$ python -q
>>> import numpy as np
>>> np.set_printoptions(suppress=True, linewidth=100)
>>> rd = lambda a: np.round(a, 2) + 0
>>> data = np.array([[1, -1, 1, -1], [1, 0, 0, 0], [1, 1, 1, 1], [1, 2, 4, 8]])
>>> # row 3 is much longer than the rest
>>> Y = np.array([[-1, 0, 0], [2, 0, 0], [1, 0, -2], [-2, -2, 1]])
>>> data @ Y
array([[  0,   2,  -3],
       [ -1,   0,   0],
       [  0,  -2,  -1],
       [ -9, -16,   0]])
>>> print(np.einsum("ij->j", data))
[4 2 6 8]
>>> print(np.linalg.matrix_rank(data @ Y))
3
>>> Y = np.linalg.inv(data)
>>> rd(np.linalg.cond(data))
np.float64(17.32)
>>> rd(Y)
array([[ 0.  ,  1.  ,  0.  ,  0.  ],
       [-0.33, -0.5 ,  1.  , -0.17],
       [ 0.5 , -1.  ,  0.5 ,  0.  ],
       [-0.17,  0.5 , -0.5 ,  0.17]])
>>> print((np.abs(Y) > 1e-9).astype(int))
[[0 1 0 0]
 [1 1 1 1]
 [1 1 1 0]
 [1 1 1 1]]
>>> rd(np.linalg.inv(Y))
array([[ 1., -1.,  1., -1.],
       [ 1.,  0.,  0.,  0.],
       [ 1.,  1.,  1.,  1.],
       [ 1.,  2.,  4.,  8.]])
>>> r0 = np.array([3, 1, -1, -3])
>>> Y = data + np.outer(r0, np.eye(4)[2])
>>> np.linalg.matrix_rank(np.linalg.inv(Y) - np.linalg.inv(data), tol=1e-8)
np.int64(1)
>>> np.linalg.matrix_rank(Y - data)
np.int64(1)
>>> rng = np.random.default_rng(96)
>>> z = rng.permutation(4)
>>> z
array([1, 2, 0, 3])
>>> Y = data[z][:, z]
>>> Y
array([[ 0,  0,  1,  0],
       [ 1,  1,  1,  1],
       [-1,  1,  1, -1],
       [ 2,  4,  1,  8]])
>>> rd(np.sort(np.abs(np.linalg.eigvals(Y))))
array([0.85, 0.85, 2.  , 8.33])
>>> x0 = np.array([-1, 2, 0, 0])
>>> y = data @ x0
>>> c, lr = np.zeros(4), 1 / np.linalg.norm(data, 2) ** 2
>>> for i in range(10):
...     c -= lr * data.T @ (data @ c - y)
...     if i % 2 == 0: print(i, round(np.linalg.norm(data @ c - y), 2))
... 
0 2.91
2 2.67
4 2.47
6 2.28
8 2.12
>>> rd(np.linalg.cond(data))
np.float64(17.32)
